>>> import numpy as np
>>> import numpy.linalg as la
>>> np.set_printoptions(precision=3, suppress=True, linewidth=120, sign=" ")
>>> rnd = lambda a: np.round(a, 3) + 0
>>> mat = np.array([[2, 2, 2, 2, 2, 2],
...     [8, 1, 8, 1, 8, 1],
...     [9, 1, 9, 1, 9, 1],
...     [2, 2, 2, 2, 2, 2],
...     [8, 1, 8, 1, 8, 1],
...     [9, 1, 9, 1, 9, 1]])
>>> U, sigma, Vt = la.svd(mat)
>>> rnd(sigma)
array([ 30.201,   4.228,   0.   ,   0.   ,   0.   ,   0.   ])
>>> A2 = U[:, :2] @ np.diag(sigma[:2]) @ Vt[:2]
>>> print(la.matrix_rank(A2))
2
>>> rnd(np.abs(mat - A2).max())
np.float64(0.0)
>>> rnd(la.norm(mat - A2) / la.norm(mat))
np.float64(0.0)
>>> U, sigma, Vt = la.svd(mat)
>>> vecs = Vt[:(sigma > 1e-8).sum()]
>>> rng = np.random.default_rng(186705)
>>> x0 = mat[3] + -1 * mat[0] + rng.integers(2) * np.eye(6)[1]
>>> x0
array([ 0.,  1.,  0.,  0.,  0.,  0.])
>>> print(np.allclose(vecs.T @ vecs @ x0, x0))
False
>>> rnd(vecs.T @ vecs)
array([[ 0.333,  0.   ,  0.333,  0.   ,  0.333,  0.   ],
       [ 0.   ,  0.333,  0.   ,  0.333,  0.   ,  0.333],
       [ 0.333,  0.   ,  0.333,  0.   ,  0.333,  0.   ],
       [ 0.   ,  0.333,  0.   ,  0.333,  0.   ,  0.333],
       [ 0.333,  0.   ,  0.333,  0.   ,  0.333,  0.   ],
       [ 0.   ,  0.333,  0.   ,  0.333,  0.   ,  0.333]])
>>> print(np.allclose(mat[:-1].T @ la.lstsq(mat[:-1].T, mat[-1])[0], mat[-1]))
True
>>> try:
...     la.inv(mat)
... except la.LinAlgError as e:
...     print(e)
... 
Singular matrix
>>> K = np.load("layer3.npy")
>>> K
array([[-1.21 , -2.215, -1.056, -2.266],
       [ 0.313,  0.684,  0.401,  0.707],
       [ 1.81 ,  3.607,  1.756,  3.713],
       [ 0.536,  0.889,  0.445,  0.968],
       [ 1.119,  2.188,  1.176,  2.308],
       [ 0.47 ,  1.17 ,  0.468,  1.043],
       [ 0.896,  1.965,  0.967,  1.929],
       [-0.547, -1.053, -0.535, -1.115],
       [-1.587, -3.245, -1.55 , -3.11 ],
       [-0.134, -0.206, -0.027, -0.285],
       [ 0.548,  0.98 ,  0.525,  1.076],
       [-0.017,  0.203,  0.027,  0.251],
       [-1.586, -3.263, -1.535, -3.166],
       [ 1.5  ,  2.905,  1.435,  2.888],
       [-0.092, -0.089, -0.092, -0.134],
       [ 0.156,  0.417,  0.187,  0.408],
       [ 1.382,  2.873,  1.416,  2.86 ],
       [-1.028, -2.04 , -0.989, -2.055],
       [ 0.812,  1.537,  0.739,  1.578],
       [-1.293, -2.559, -1.201, -2.51 ],
       [-0.592, -1.052, -0.553, -1.089],
       [ 0.196,  0.437,  0.172,  0.359],
       [-1.139, -2.364, -1.069, -2.424],
       [-0.689, -1.404, -0.635, -1.426],
       [ 0.069,  0.15 ,  0.08 ,  0.158],
       [ 0.52 ,  0.94 ,  0.525,  1.002],
       [-0.521, -1.271, -0.598, -1.338],
       [ 0.236,  0.446,  0.168,  0.475],
       [ 0.478,  1.146,  0.623,  1.068],
       [-1.52 , -2.989, -1.467, -2.981],
       [ 0.247,  0.555,  0.352,  0.519],
       [ 1.126,  2.379,  1.28 ,  2.329],
       [ 1.182,  2.408,  1.256,  2.328],
       [ 1.503,  2.741,  1.405,  2.86 ],
       [-0.392, -0.784, -0.433, -0.817],
       [ 0.09 ,  0.143,  0.084,  0.1  ]])
>>> x0 = np.array([0, 0, 5, 1])
>>> target = K @ x0
>>> rnd(la.pinv(K) @ K)
array([[ 1.,  0.,  0.,  0.],
       [ 0.,  1.,  0.,  0.],
       [ 0.,  0.,  1.,  0.],
       [ 0.,  0.,  0.,  1.]])
>>> rnd(la.lstsq(K, target)[0])
array([ 0.,  0.,  5.,  1.])
>>> target = target + 0.1 * rng.normal(size=36)
>>> rnd(target)
array([ -7.621,   2.752,  12.476,   3.077,   8.09 ,   3.109,   6.708,  -3.633, -11.11 ,  -0.343,   3.6  ,   0.252,
       -10.82 ,  10.08 ,  -0.591,   1.362,  10.134,  -7.049,   5.265,  -8.621,  -3.795,   1.249,  -7.601,  -4.606,
         0.572,   3.56 ,  -4.409,   1.323,   4.312, -10.346,   2.287,   8.811,   8.704,   9.994,  -3.097,   0.551])
>>> beta, *_ = la.lstsq(K, target)
>>> rnd(la.norm(target - K @ beta))
np.float64(0.535)
>>> beta.round()
array([ 0.,  0.,  6.,  0.])
>>> rnd(beta)
array([ 0.287,  0.269,  5.565,  0.323])
